In [1]: import numpy as np

In [2]: from numpy import linalg as LA

In [3]: np.set_printoptions(precision=2, suppress=True, linewidth=160)

In [4]: def tidy(a):
   ...:     return np.round(a, 2) + 0
   ...: 

In [5]: K = np.array([[-2.0, -2.0, 1.0, 0.0, 0.0],
   ...:     [2.0, 2.0, 2.0, 0.0, 0.0],
   ...:     [3.0, 2.0, -2.0, 0.0, 0.0],
   ...:     [0.0, 0.0, 0.0, -5.0, 1.0],
   ...:     [0.0, 0.0, 0.0, 1.0, -2.0]])

In [6]: (LA.matrix_power((K != 0) + (K.T != 0) + np.eye(5), 5) > 0).astype(int)
Out[6]: 
array([[1, 1, 1, 0, 0],
       [1, 1, 1, 0, 0],
       [1, 1, 1, 0, 0],
       [0, 0, 0, 1, 1],
       [0, 0, 0, 1, 1]])

In [7]: np.flatnonzero(LA.matrix_power((K != 0) + (K.T != 0) + np.eye(5), 5)[2])
Out[7]: array([0, 1, 2])

In [8]: m1 = np.array([[-1, -1], [-1, -1]])

In [9]: gram = m1.T @ m1

In [10]: tidy(LA.eigvalsh(gram)[::-1])
Out[10]: array([4., 0.])

In [11]: LA.matrix_rank(gram)
Out[11]: np.int64(1)

In [12]: tidy(LA.svd(m1, compute_uv=False) ** 2)
Out[12]: array([4., 0.])

In [13]: (m1 @ m1.T).shape
Out[13]: (2, 2)

In [14]: LA.cond(m1) > 100
Out[14]: np.True_

In [15]: LA.matrix_rank(m1, rtol=0.1)
Out[15]: np.int64(1)

In [16]: tidy(LA.norm(m1, 2) / LA.norm(m1))
Out[16]: np.float64(1.0)

In [17]: [round(float(x), 2) for x in LA.svd(m1, compute_uv=False)[:3]]
Out[17]: [2.0, 0.0]

In [18]: rng = np.random.default_rng(819438)

In [19]: t = np.sort(rng.uniform(-2, 2, 11))

In [20]: J = np.c_[t, t ** 2, t ** 3] @ np.array([[3, 2, 4, 1], [2, 1, 3, 4], [4, 2, 2, 0]])

In [21]: tidy(J)
Out[21]: 
array([[-21.01, -11.39,  -8.69,  10.68],
       [-14.23,  -7.88,  -6.26,   7.83],
       [-10.8 ,  -6.09,  -5.05,   6.22],
       [ -8.54,  -4.9 ,  -4.25,   5.05],
       [ -0.94,  -0.64,  -1.09,   0.12],
       [ -0.59,  -0.4 ,  -0.74,  -0.03],
       [ -0.4 ,  -0.27,  -0.52,  -0.06],
       [  0.84,   0.53,   1.09,   0.44],
       [  1.72,   1.06,   2.15,   1.01],
       [  8.41,   4.69,   8.5 ,   4.72],
       [ 39.52,  20.7 ,  31.57,  16.09]])

In [22]: # looks like rank 3

In [23]: dist = LA.norm(J[:, None] - J[None], axis=-1)

In [24]: np.unravel_index(dist.round(6).argmax(), dist.shape)
Out[24]: (np.int64(0), np.int64(10))

In [25]: dist[9].round(6).argsort(kind="stable")[:4]
Out[25]: array([9, 8, 7, 6])

In [26]: tidy(LA.norm(J - J.mean(axis=0), axis=1))
Out[26]: array([26.05, 17.69, 13.51, 10.83,  5.32,  5.27,  5.21,  4.63,  4.65, 12.45, 55.52])

In [27]: dist.shape
Out[27]: (11, 11)

In [28]: tidy(LA.norm(J, axis=1))
Out[28]: array([27.58, 19.1 , 14.76, 11.86,  1.58,  1.02,  0.71,  1.54,  3.12, 13.68, 56.97])

In [29]: (dist + 1e9 * np.eye(11)).round(6).argmin(axis=1)
Out[29]: array([1, 2, 3, 2, 5, 6, 5, 8, 7, 8, 9])

In [30]: tidy(dist[:5, :5])
Out[30]: 
array([[ 0.  ,  8.51, 12.87, 15.78, 26.22],
       [ 8.51,  0.  ,  4.36,  7.27, 17.74],
       [12.87,  4.36,  0.  ,  2.91, 13.4 ],
       [15.78,  7.27,  2.91,  0.  , 10.49],
       [26.22, 17.74, 13.4 , 10.49,  0.  ]])

In [31]: x = np.array([0, -1, 1, -1])

In [32]: tidy(np.einsum("ij,j->i", J, x))
Out[32]: array([-7.98, -6.21, -5.17, -4.41, -0.57, -0.3 , -0.18,  0.12,  0.08, -0.91, -5.22])

In [33]: LA.norm(J @ x) <= LA.norm(J, 2) * LA.norm(x) + 1e-9
Out[33]: np.True_

In [34]: rank = LA.matrix_rank(J)

In [35]: rank
Out[35]: np.int64(3)

In [36]: N = LA.svd(J)[2][rank:].T

In [37]: tidy(N[:, 0] / N[np.abs(N[:, 0]).round(6).argmax(), 0])
Out[37]: array([-0.38,  1.  , -0.25,  0.13])

In [38]: tidy(N @ N.T)
Out[38]: 
array([[ 0.12, -0.31,  0.08, -0.04],
       [-0.31,  0.82, -0.21,  0.1 ],
       [ 0.08, -0.21,  0.05, -0.03],
       [-0.04,  0.1 , -0.03,  0.01]])

In [39]: [int(LA.matrix_rank(np.delete(J, i, axis=0))) for i in range(11)]
Out[39]: [3, 3, 3, 3, 3, 3, 3, 3, 3, 3, 3]

In [40]: F = np.load("case0.npy")

In [41]: F
Out[41]: 
array([[ 1.5 ,  0.  , -0.9 ,  0.1 ],
       [ 1.95,  0.  , -1.17,  0.13],
       [ 0.45,  0.  , -0.27,  0.03],
       [ 1.05,  0.  , -0.63,  0.07],
       [ 1.65,  0.  , -0.99,  0.11],
       [ 0.45,  0.  , -0.27,  0.03]])

In [42]: # null space of dimension 3

In [43]: U, sigma, Vh = LA.svd(F)

In [44]: np.argmax(sigma[:-1] / (sigma[1:] + 1e-6)) + 1
Out[44]: np.int64(1)

In [45]: A2 = U[:, :1] @ np.diag(sigma[:1]) @ Vh[:1]

In [46]: tidy(LA.norm(F - A2, 2)), tidy(sigma[1])
Out[46]: (np.float64(0.0), np.float64(0.0))

In [47]: tidy(A2)
Out[47]: 
array([[ 1.5 ,  0.  , -0.9 ,  0.1 ],
       [ 1.95,  0.  , -1.17,  0.13],
       [ 0.45,  0.  , -0.27,  0.03],
       [ 1.05,  0.  , -0.63,  0.07],
       [ 1.65,  0.  , -0.99,  0.11],
       [ 0.45,  0.  , -0.27,  0.03]])

In [48]: arr = np.load("block3.npy")

In [49]: arr
Out[49]: 
array([[ -5.96,  -2.06,   0.99,  -8.08],
       [-17.97,  -6.07,   3.08, -24.08],
       [ -6.29,  -2.06,   1.  ,  -7.97]])

In [50]: w1 = np.array([[-1, 0], [2, 3], [-3, 1], [1, -2]])

In [51]: beta = np.array([0, -5])

In [52]: act = np.maximum(arr @ w1 + beta, 0)

In [53]: (act > 0).astype(int)
Out[53]: 
array([[0, 1],
       [0, 1],
       [0, 1]])

In [54]: tidy(act)
Out[54]: 
array([[ 0.  ,  5.97],
       [ 0.  , 28.03],
       [ 0.  ,  5.76]])

In [55]: LA.matrix_rank(act)
Out[55]: np.int64(1)

In [56]: basis = np.array([[-2, 3], [2, -2]])

In [57]: w1 @ basis
Out[57]: 
array([[  2,  -3],
       [  2,   0],
       [  8, -11],
       [ -6,   7]])

In [58]: (act @ basis).round(6).argmax(axis=1)
Out[58]: array([0, 0, 0])
